% ipython --no-banner

In [1]: import numpy as np

In [2]: import numpy.linalg as la

In [3]: np.set_printoptions(precision=2, suppress=True, linewidth=120, floatmode="fixed")

In [4]: mat = np.load("data.npy")

In [5]: mat
Out[5]: 
array([[ 0,  1,  1,  1,  1,  3],
       [ 3,  3,  2,  3,  4,  3],
       [ 5,  5,  4,  5,  6,  5],
       [ 6,  6,  7,  5,  8,  8],
       [ 7,  9, 10,  5, 10, 11],
       [ 7, 12, 10,  6, 13, 13],
       [ 8, 13, 10,  8, 15, 15],
       [10, 16, 10, 11, 17, 18],
       [11, 18, 12, 11, 20, 18],
       [12, 21, 13, 12, 21, 19],
       [12, 24, 15, 15, 24, 22],
       [14, 27, 17, 16, 27, 22],
       [16, 30, 18, 17, 30, 25],
       [19, 33, 19, 19, 32, 27],
       [19, 35, 22, 19, 35, 30],
       [21, 37, 25, 20, 38, 33],
       [23, 40, 25, 21, 39, 36],
       [25, 41, 28, 23, 42, 38],
       [25, 41, 31, 25, 45, 40],
       [28, 41, 34, 25, 47, 42],
       [28, 43, 35, 28, 47, 43],
       [28, 43, 37, 28, 47, 43],
       [30, 44, 38, 30, 50, 43],
       [30, 44, 39, 32, 53, 46]])

In [6]: basis = mat[[12, 13]].astype(float)

In [7]: for _ in range(6):
   ...:     z = la.norm(mat[:, None] - basis, axis=-1).argmin(axis=1)
   ...:     basis = np.array([mat[z == j].mean(axis=0) for j in range(2)])
   ...: 

In [8]: z
Out[8]: array([0, 0, 0, 0, 0, 0, 0, 0, 0, 0, 0, 0, 1, 1, 1, 1, 1, 1, 1, 1, 1, 1, 1, 1])

In [9]: basis[1] - basis[0]
Out[9]: array([16.42, 26.42, 20.00, 15.75, 28.25, 24.08])

In [10]: print(np.bincount(z))
[12 12]

In [11]: basis
Out[11]: 
array([[ 7.92, 12.92,  9.25,  8.17, 13.83, 13.08],
       [24.33, 39.33, 29.25, 23.92, 42.08, 37.17]])

In [12]: rng = np.random.default_rng(733)

In [13]: z = rng.permutation(6)

In [14]: Y = mat[:, z] * rng.choice([-1, 1], 6)

In [15]: Y
Out[15]: 
array([[  3,   1,   1,   0,  -1,   1],
       [  3,   4,   3,  -3,  -3,   2],
       [  5,   6,   5,  -5,  -5,   4],
       [  8,   8,   6,  -6,  -5,   7],
       [ 11,  10,   9,  -7,  -5,  10],
       [ 13,  13,  12,  -7,  -6,  10],
       [ 15,  15,  13,  -8,  -8,  10],
       [ 18,  17,  16, -10, -11,  10],
       [ 18,  20,  18, -11, -11,  12],
       [ 19,  21,  21, -12, -12,  13],
       [ 22,  24,  24, -12, -15,  15],
       [ 22,  27,  27, -14, -16,  17],
       [ 25,  30,  30, -16, -17,  18],
       [ 27,  32,  33, -19, -19,  19],
       [ 30,  35,  35, -19, -19,  22],
       [ 33,  38,  37, -21, -20,  25],
       [ 36,  39,  40, -23, -21,  25],
       [ 38,  42,  41, -25, -23,  28],
       [ 40,  45,  41, -25, -25,  31],
       [ 42,  47,  41, -28, -25,  34],
       [ 43,  47,  43, -28, -28,  35],
       [ 43,  47,  43, -28, -28,  37],
       [ 43,  50,  44, -30, -30,  38],
       [ 46,  53,  44, -30, -32,  39]])

In [16]: Uu, _, Vt = la.svd(mat.T @ Y)

In [17]: print(np.round(la.lstsq(mat, Y)[0], 2) + 0)
[[ 0.00  0.00  0.00 -1.00  0.00  0.00]
 [ 0.00  0.00  1.00  0.00  0.00  0.00]
 [ 0.00  0.00  0.00  0.00  0.00  1.00]
 [ 0.00  0.00  0.00  0.00 -1.00  0.00]
 [ 0.00  1.00  0.00  0.00  0.00  0.00]
 [ 1.00  0.00  0.00  0.00  0.00  0.00]]

In [18]: z
Out[18]: array([5, 4, 1, 0, 3, 2])

In [19]: x0 = np.array([-1, -1, 1, 2, 1, -2])

In [20]: rhs = Y @ x0

In [21]: la.lstsq(Y, rhs)[0]
Out[21]: array([-1.00, -1.00,  1.00,  2.00,  1.00, -2.00])

In [22]: rhs = rhs + 0.02 * rng.normal(size=24)

In [23]: rhs
Out[23]: 
array([  -6.02,  -17.01,  -28.99,  -41.00,  -50.99,  -54.03,  -60.96,  -70.00,  -76.99,  -80.98,  -91.02, -100.00,
       -110.01, -120.99, -131.03, -145.99, -151.97, -168.00, -181.02, -197.01, -201.03, -205.00, -214.94, -225.02])

In [24]: beta, *_ = la.lstsq(Y, rhs)

In [25]: [round(float(la.norm(la.solve(Y.T @ Y + lam * np.eye(6), Y.T @ rhs))), 2) for lam in (0, 1, 10, 100)]
Out[25]: [3.46, 3.43, 3.24, 2.65]

In [26]: round(float(la.norm(rhs - Y @ beta)), 2)
Out[26]: 0.1

In [27]: print(beta.round())
[-1.00 -1.00  1.00  2.00  1.00 -2.00]

In [28]: np.round(Y.T @ (rhs - Y @ beta), 2) + 0
Out[28]: array([0.00, 0.00, 0.00, 0.00, 0.00, 0.00])

In [29]: x0 = np.array([3, -1, 1, -3, -3, -1])

In [30]: rhs = mat @ x0

In [31]: np.round(la.pinv(mat) @ mat, 2) + 0
Out[31]: 
array([[1.00, 0.00, 0.00, 0.00, 0.00, 0.00],
       [0.00, 1.00, 0.00, 0.00, 0.00, 0.00],
       [0.00, 0.00, 1.00, 0.00, 0.00, 0.00],
       [0.00, 0.00, 0.00, 1.00, 0.00, 0.00],
       [0.00, 0.00, 0.00, 0.00, 1.00, 0.00],
       [0.00, 0.00, 0.00, 0.00, 0.00, 1.00]])

In [32]: print(rhs)
[  -9  -16  -24  -28  -34  -51  -63  -78  -84  -90 -112 -119 -130 -137 -148 -156 -162 -171 -185 -181 -192 -190 -199
 -216]

In [33]: la.solve(mat.T @ mat, mat.T @ rhs)
Out[33]: array([ 3.00, -1.00,  1.00, -3.00, -3.00, -1.00])

In [34]: rhs = rhs + 0.05 * rng.normal(size=24)

In [35]: rhs
Out[35]: 
array([  -9.04,  -16.04,  -23.97,  -28.08,  -34.01,  -50.99,  -63.01,  -78.05,  -84.07,  -90.00, -111.98, -118.99,
       -130.03, -137.03, -148.02, -156.02, -162.06, -171.04, -185.03, -181.01, -192.00, -190.03, -198.97, -215.90])

In [36]: beta, *_ = la.lstsq(mat, rhs)

In [37]: beta
Out[37]: array([ 2.99, -1.00,  1.01, -2.99, -2.99, -1.01])

In [38]: beta.round()
Out[38]: array([ 3.00, -1.00,  1.00, -3.00, -3.00, -1.00])

In [39]: print(np.round(mat.T @ (rhs - mat @ beta), 2) + 0)
[0.00 0.00 0.00 0.00 0.00 0.00]

In [40]: round(float(la.norm(rhs - mat @ beta)), 2)
Out[40]: 0.14

In [41]: data = np.load("test11.npy")

In [42]: data
Out[42]: 
array([[0.00, 0.00, 3.00, 2.00],
       [0.00, 0.00, 0.00, 1.00],
       [3.00, 0.00, 0.00, 0.00],
       [2.00, 1.00, 0.00, 0.00]])

In [43]: # symmetric

In [44]: Y = data + rng.integers(-2, 3, (4, 2)) @ rng.integers(-2, 3, (2, 4))

In [45]: Y
Out[45]: 
array([[ 0.00,  3.00,  5.00,  8.00],
       [ 5.00,  1.00,  4.00,  3.00],
       [ 5.00,  4.00,  4.00,  8.00],
       [-4.00,  1.00, -4.00,  0.00]])

In [46]: np.round(la.svd(Y - data, compute_uv=False), 2) + 0
Out[46]: array([13.54,  7.97,  0.00,  0.00])

In [47]: print(np.abs(Y - data).sum(axis=1))
[11.00 12.00 18.00 10.00]

In [48]: Y - data
Out[48]: 
array([[ 0.00,  3.00,  2.00,  6.00],
       [ 5.00,  1.00,  4.00,  2.00],
       [ 2.00,  4.00,  4.00,  8.00],
       [-6.00,  0.00, -4.00,  0.00]])

In [49]: q, evecs = la.qr(Y[:, :3])[0], la.qr(Y[:, 3:])[0]

In [50]: sigma = la.svd(q.T @ evecs, compute_uv=False)

In [51]: print((sigma > 0.9).sum())
1

In [52]: print(np.round(la.norm(q @ q.T - evecs @ evecs.T, 2), 2))
1.0

In [53]: print(sigma)
[1.00]

In [54]: q, r_ = la.qr(data)

In [55]: print(np.abs(np.diag(r_)))
[3.61 0.83 3.00 1.00]

In [56]: round(float(np.trace(q @ q.T)), 2)
Out[56]: 4.0

In [57]: np.allclose(r_.T @ r_, data.T @ data)
Out[57]: True

In [58]: m1 = np.loadtxt("mat.csv", delimiter=",")

In [59]: m1
Out[59]: 
array([[ -0.90,   0.10,   0.80],
       [  1.20,  -0.50,   0.00],
       [  0.40,   2.20,  -0.40],
       [  0.30,  -1.10,  -0.50],
       [ -0.70,  -1.10,  -0.50],
       [  0.10,  -0.40,   0.60],
       [ -0.70,   1.10,  -0.10],
       [  1.70,   0.30,   0.00],
       [  1.40,   1.10,   0.70],
       [  2.00,   0.20,  -0.70],
       [ -0.40,  -0.80,   0.10],
       [  0.60,   0.30,   1.00],
       [-18.00, -11.00,  14.00],
       [  0.50,   0.70,  -0.50],
       [  1.00,  -1.60,   1.50],
       [  0.60,  -0.80,   0.10],
       [  1.80,   0.60,   0.90],
       [ -1.00,  -0.60,  -2.10],
       [  0.30,   1.40,  -0.50],
       [ -1.40,   0.20,   1.10],
       [  0.90,  -0.70,  -0.10],
       [ -0.20,  -1.70,  -0.30],
       [  0.00,   0.10,  -1.10],
       [ -0.50,   1.30,  -0.20],
       [ -0.60,  -1.10,   0.60]])

In [60]: def softmax(z):
    ...:     e = np.exp(z - z.max(axis=-1, keepdims=True))
    ...:     return e / e.sum(axis=-1, keepdims=True)
    ...: 

In [61]: softmax(m1[18])
Out[61]: array([0.22, 0.67, 0.10])

In [62]: softmax(m1).sum(axis=1)
Out[62]: 
array([1.00, 1.00, 1.00, 1.00, 1.00, 1.00, 1.00, 1.00, 1.00, 1.00, 1.00, 1.00, 1.00, 1.00, 1.00, 1.00, 1.00, 1.00,
       1.00, 1.00, 1.00, 1.00, 1.00, 1.00, 1.00])

In [63]: S = m1 @ m1.T / np.sqrt(3)

In [64]: softmax(S)[18] @ m1
Out[64]: array([ 0.43,  0.82, -0.16])
